$ ipython --no-banner

In [1]: import numpy as np

In [2]: from numpy import linalg as LA

In [3]: np.set_printoptions(precision=2, suppress=True, linewidth=200, legacy="1.25")

In [4]: X = np.loadtxt("data.csv", delimiter=",")

In [5]: X
Out[5]: 
array([[-3.,  0.,  0.,  0.],
       [ 0.,  5.,  0.,  0.],
       [ 0.,  0.,  0.,  0.],
       [ 0.,  0.,  0.,  3.]])

In [6]: left, sig, Vh = LA.svd(X)

In [7]: V = Vh[:(sig > 1e-8).sum()]

In [8]: rng = np.random.default_rng(51)

In [9]: x = X[0] + 5 * X[2] + rng.integers(2) * np.eye(4)[2]

In [10]: x
Out[10]: array([-3.,  0.,  0.,  0.])

In [11]: print(np.diag(V.T @ V))
[1. 1. 0. 1.]

In [12]: LA.matrix_rank(np.vstack([X, x]))
Out[12]: 3

In [13]: x = np.array([3, 0, -1, 5])

In [14]: np.einsum("ij,j->i", X, x)
Out[14]: array([-9.,  0.,  0., 15.])

In [15]: X * x
Out[15]: 
array([[-9.,  0., -0.,  0.],
       [ 0.,  0., -0.,  0.],
       [ 0.,  0., -0.,  0.],
       [ 0.,  0., -0., 15.]])

In [16]: np.sign((X @ x).round(6))
Out[16]: array([-1.,  0.,  0.,  1.])

In [17]: X @ (2 * x)
Out[17]: array([-18.,   0.,   0.,  30.])

In [18]: print(X @ np.eye(4)[3])
[0. 0. 0. 3.]

In [19]: LA.matrix_rank(X - X[0, 0] * np.eye(4))
Out[19]: 3

In [20]: [int(LA.matrix_rank(LA.matrix_power(X, p))) for p in range(1, 5)]
Out[20]: [3, 3, 3, 3]

In [21]: LA.matrix_power(X - np.diag(np.diag(X)), 4)
Out[21]: 
array([[0., 0., 0., 0.],
       [0., 0., 0., 0.],
       [0., 0., 0., 0.],
       [0., 0., 0., 0.]])

In [22]: print(X @ X)
[[ 9.  0.  0.  0.]
 [ 0. 25.  0.  0.]
 [ 0.  0.  0.  0.]
 [ 0.  0.  0.  9.]]

In [23]: print(np.prod(np.diag(X)), round(LA.det(X), 2))
-0.0 0.0

In [24]: Y = np.array([[3, 0, 3, 0, -1, -3, -1, -1, -3, 1, -3],
    ...:     [3, -2, -2, -3, -2, 3, -1, 2, 0, 0, 1],
    ...:     [0, -3, -1, 1, 2, 3, 3, 0, 3, -1, 3]])

In [25]: data = Y.T @ Y

In [26]: data
Out[26]: 
array([[ 18,  -6,   3,  -9,  -9,   0,  -6,   3,  -9,   3,  -6],
       [ -6,  13,   7,   3,  -2, -15,  -7,  -4,  -9,   3, -11],
       [  3,   7,  14,   5,  -1, -18,  -4,  -7, -12,   4, -14],
       [ -9,   3,   5,  10,   8,  -6,   6,  -6,   3,  -1,   0],
       [ -9,  -2,  -1,   8,   9,   3,   9,  -3,   9,  -3,   7],
       [  0, -15, -18,  -6,   3,  27,   9,   9,  18,  -6,  21],
       [ -6,  -7,  -4,   6,   9,   9,  11,  -1,  12,  -4,  11],
       [  3,  -4,  -7,  -6,  -3,   9,  -1,   5,   3,  -1,   5],
       [ -9,  -9, -12,   3,   9,  18,  12,   3,  18,  -6,  18],
       [  3,   3,   4,  -1,  -3,  -6,  -4,  -1,  -6,   2,  -6],
       [ -6, -11, -14,   0,   7,  21,  11,   5,  18,  -6,  19]])

In [27]: r = LA.matrix_rank(data)

In [28]: r
Out[28]: 3

In [29]: N = LA.svd(data)[2][r:].T

In [30]: [int(LA.matrix_rank(data[:, :j + 1])) for j in range(11)]
Out[30]: [1, 2, 3, 3, 3, 3, 3, 3, 3, 3, 3]

In [31]: [int(LA.matrix_rank(np.delete(data, i, axis=0))) for i in range(11)]
Out[31]: [3, 3, 3, 3, 3, 3, 3, 3, 3, 3, 3]

In [32]: LA.matrix_rank(data.T @ data), LA.matrix_rank(data @ data.T)
Out[32]: (3, 3)

In [33]: m1 = np.load("dump.npy")

In [34]: m1
Out[34]: 
array([[ 0.,  0.,  0., -1.,  0.,  0., -1.,  0.,  0., -1., -1.],
       [ 0.,  0., -1.,  0., -1., -1.,  0., -1., -1.,  0.,  0.],
       [ 0., -1.,  0.,  0., -1., -1.,  0., -1., -1.,  0.,  0.],
       [-1.,  0.,  0.,  0.,  0.,  0., -1.,  0.,  0., -1., -1.],
       [ 0., -1., -1.,  0.,  0., -1.,  0., -1., -1.,  0.,  0.],
       [ 0., -1., -1.,  0., -1.,  0.,  0., -1., -1.,  0.,  0.],
       [-1.,  0.,  0., -1.,  0.,  0.,  0.,  0.,  0., -1., -1.],
       [ 0., -1., -1.,  0., -1., -1.,  0.,  0., -1.,  0.,  0.],
       [ 0., -1., -1.,  0., -1., -1.,  0., -1.,  0.,  0.,  0.],
       [-1.,  0.,  0., -1.,  0.,  0., -1.,  0.,  0.,  0., -1.],
       [-1.,  0.,  0., -1.,  0.,  0., -1.,  0.,  0., -1.,  0.]])

In [35]: # 2 blocks once reordered

In [36]: vals, V = LA.eigh(m1)

In [37]: x = np.array([0, 2, 1, 4, 3, 5, 3, 3, 1, 0, 3])

In [38]: round(float(x @ m1 @ x / (x @ x)), 2), round(float(vals[0]), 2), np.round(vals[-1], 2)
Out[38]: (-2.92, -5.0, 1.0)

In [39]: np.round(V * np.maximum(vals, 0) @ V.T, 2) + 0
Out[39]: 
array([[ 0.8 ,  0.  ,  0.  , -0.2 ,  0.  ,  0.  , -0.2 ,  0.  ,  0.  , -0.2 , -0.2 ],
       [ 0.  ,  0.83, -0.17,  0.  , -0.17, -0.17,  0.  , -0.17, -0.17,  0.  ,  0.  ],
       [ 0.  , -0.17,  0.83,  0.  , -0.17, -0.17,  0.  , -0.17, -0.17,  0.  ,  0.  ],
       [-0.2 ,  0.  ,  0.  ,  0.8 ,  0.  ,  0.  , -0.2 ,  0.  ,  0.  , -0.2 , -0.2 ],
       [ 0.  , -0.17, -0.17,  0.  ,  0.83, -0.17,  0.  , -0.17, -0.17,  0.  ,  0.  ],
       [ 0.  , -0.17, -0.17,  0.  , -0.17,  0.83,  0.  , -0.17, -0.17,  0.  ,  0.  ],
       [-0.2 ,  0.  ,  0.  , -0.2 ,  0.  ,  0.  ,  0.8 ,  0.  ,  0.  , -0.2 , -0.2 ],
       [ 0.  , -0.17, -0.17,  0.  , -0.17, -0.17,  0.  ,  0.83, -0.17,  0.  ,  0.  ],
       [ 0.  , -0.17, -0.17,  0.  , -0.17, -0.17,  0.  , -0.17,  0.83,  0.  ,  0.  ],
       [-0.2 ,  0.  ,  0.  , -0.2 ,  0.  ,  0.  , -0.2 ,  0.  ,  0.  ,  0.8 , -0.2 ],
       [-0.2 ,  0.  ,  0.  , -0.2 ,  0.  ,  0.  , -0.2 ,  0.  ,  0.  , -0.2 ,  0.8 ]])

In [40]: LA.eigvalsh(m1[1:, 1:])
Out[40]: array([-5., -3.,  1.,  1.,  1.,  1.,  1.,  1.,  1.,  1.])
